>>> import numpy as np
>>> import numpy.linalg as la
>>> np.set_printoptions(suppress=True, linewidth=100)
>>> rd = lambda a: np.round(a, 2) + 0
>>> J = np.load("m.npy")
>>> J
array([[ 1.7, -0.5, -0.2, -1.2, -0.8, -1. , -0.9],
       [ 1.1, -0.7,  0.6,  0.6, -0.2,  0.4,  1.1],
       [ 0.4, -1. ,  0.6,  1.4,  0.3,  0.4, -0.5],
       [-0.7, -1. ,  0.9,  0.4, -0.6,  1.2,  0.9],
       [-0.9, -0.2,  0.2, -0.3,  1. , -1.2, -0.9],
       [-1.1, -1.2,  0.8, -1.4,  0.4,  2. , -0.5],
       [-1.4, -0.2, -1. , -0.2, -1.4, -0.7,  1.1]])
>>> vec = np.array([0, 2, 0, 1, 1, 0, 1])
>>> target = J @ vec
>>> rd(target)
array([-3.9,  0.1, -0.8, -1.3, -0.6, -3.9, -0.9])
>>> rd(la.solve(J, J[:, 0]))
array([1., 0., 0., 0., 0., 0., 0.])
>>> rd(la.solve(J, target + J[:, 2]))
array([0., 2., 1., 1., 1., 0., 1.])
>>> f, v = J[3], J[6]
>>> f @ v
np.float64(1.19)
>>> p = (f @ v) / (f @ f) * f
>>> rd(v - p)
array([-1.24,  0.03, -1.21, -0.29, -1.26, -0.98,  0.89])
>>> rd(p)
array([-0.16, -0.23,  0.21,  0.09, -0.14,  0.28,  0.21])
>>> rd(la.norm(f + v) ** 2 + la.norm(f - v) ** 2)
np.float64(23.54)
>>> rng = np.random.default_rng(573211)
>>> B = J + rng.integers(-2, 3, (7, 6)) @ rng.integers(-2, 3, (6, 7))
>>> rd(B)
array([[ -3.3,   5.5,  -1.2,   2.8,   1.2,  -1. ,   1.1],
       [  1.1, -13.7,   3.6,  -1.4,  -6.2,  -6.6,  -0.9],
       [ 10.4,  -1. ,   2.6,   0.4,   3.3,   4.4,  -2.5],
       [  4.3, -11. ,  10.9,   4.4,  -6.6,  -4.8,  -1.1],
       [  4.1,  -0.2,   6.2,  -3.3,   5. ,   6.8,  -8.9],
       [ -3.1, -14.2,   4.8,  -0.4, -14.6, -11. ,   4.5],
       [ -3.4,   5.8,  -4. ,  -3.2,  -2.4,   3.3,   3.1]])
>>> np.abs(B - J).sum(axis=1)
array([20., 33., 22., 43., 34., 53., 21.])
>>> B - J
array([[ -5.,   6.,  -1.,   4.,   2.,   0.,   2.],
       [  0., -13.,   3.,  -2.,  -6.,  -7.,  -2.],
       [ 10.,   0.,   2.,  -1.,   3.,   4.,  -2.],
       [  5., -10.,  10.,   4.,  -6.,  -6.,  -2.],
       [  5.,   0.,   6.,  -3.,   4.,   8.,  -8.],
       [ -2., -13.,   4.,   1., -15., -13.,   5.],
       [ -2.,   6.,  -3.,  -3.,  -1.,   4.,   2.]])
>>> B = np.array([[3, 1, 3],
...     [3, -2, 1],
...     [0, -3, -3],
...     [3, 0, 3],
...     [3, 3, -2],
...     [-3, 0, 0],
...     [0, 2, 0]])
>>> la.matrix_rank(np.vstack([J, B.T]))
np.int64(7)
>>> rd(J @ B)
array([[  0.6,  -0.9,   3.2],
       [  1.2,   2.3,   3. ],
       [  2.1,   0.5,   2. ],
       [ -9.3,  -1.4,  -3.4],
       [  2.4,   0.1,  -6.4],
       [-15.9,  -0.9, -11.9],
       [ -7.5,   0. ,   0.8]])
>>> la.matrix_rank(J @ B)
np.int64(3)
>>> rd(np.einsum("ij->j", J))
array([-0.9, -4.8,  1.9, -0.7, -1.3,  1.1,  0.3])
>>> rd(B.T @ J.T)
array([[  0.6,   1.2,   2.1,  -9.3,   2.4, -15.9,  -7.5],
       [ -0.9,   2.3,   0.5,  -1.4,   0.1,  -0.9,   0. ],
       [  3.2,   3. ,   2. ,  -3.4,  -6.4, -11.9,   0.8]])
>>> np.vstack([J, B.T]).shape
(10, 7)
>>> rd(np.einsum("ij,ij->i", J, J))
array([7.07, 3.83, 3.98, 5.07, 4.23, 9.66, 6.7 ])
>>> rd(np.einsum("ik,kj->ij", J, B))
array([[  0.6,  -0.9,   3.2],
       [  1.2,   2.3,   3. ],
       [  2.1,   0.5,   2. ],
       [ -9.3,  -1.4,  -3.4],
       [  2.4,   0.1,  -6.4],
       [-15.9,  -0.9, -11.9],
       [ -7.5,   0. ,   0.8]])
